$ python -q
>>> import numpy as np
>>> import numpy.linalg as la
>>> np.set_printoptions(precision=3, suppress=True, linewidth=160)
>>> A = np.loadtxt("w.csv", delimiter=",")
>>> print(A)
[[2. 4. 1. 5. 4. 4. 5. 4. 0. 1. 2.]
 [4. 2. 4. 1. 5. 4. 4. 5. 4. 0. 1.]
 [1. 4. 2. 4. 1. 5. 4. 4. 5. 4. 0.]
 [5. 1. 4. 2. 4. 1. 5. 4. 4. 5. 4.]
 [4. 5. 1. 4. 2. 4. 1. 5. 4. 4. 5.]
 [4. 4. 5. 1. 4. 2. 4. 1. 5. 4. 4.]
 [5. 4. 4. 5. 1. 4. 2. 4. 1. 5. 4.]
 [4. 5. 4. 4. 5. 1. 4. 2. 4. 1. 5.]
 [0. 4. 5. 4. 4. 5. 1. 4. 2. 4. 1.]
 [1. 0. 4. 5. 4. 4. 5. 1. 4. 2. 4.]
 [2. 1. 0. 4. 5. 4. 4. 5. 1. 4. 2.]]
>>> evals, V = la.eigh(A)
>>> x = np.array([-1, 1, -1, -2, 0, -2, 2, 1, 1, 0, 0])
>>> print(la.eigvalsh(A[1:, 1:]))
[-8.648 -6.908 -4.787 -4.501 -2.696  1.355  2.339  4.777  5.792 33.277]
>>> print((np.sign(V[:, -1].round(6)) == np.sign(V[0, -1].round(6))).astype(int))
[1 1 1 1 1 1 1 1 1 1 1]
>>> def softmax(z):
...     e = np.exp(z - z.max(axis=-1, keepdims=True))
...     return e / e.sum(axis=-1, keepdims=True)
... 
>>> print(np.round(softmax(10 * A[10]), 3) + 0)
[0.  0.  0.  0.  0.5 0.  0.  0.5 0.  0.  0. ]
>>> print(softmax(A[10] + -1))
[0.014 0.005 0.002 0.102 0.277 0.102 0.102 0.277 0.005 0.102 0.014]
>>> print(softmax(A).sum(axis=1))
[1. 1. 1. 1. 1. 1. 1. 1. 1. 1. 1.]
>>> scores = A @ A.T / np.sqrt(11)
>>> print(softmax(scores).round(6).argmax(axis=1))
[ 0  1  2  3  4  5  6  7  8  9 10]
>>> print(softmax(scores)[10] @ A)
[2.317 1.32  0.41  3.931 4.693 3.832 3.904 4.884 1.293 4.    2.282]
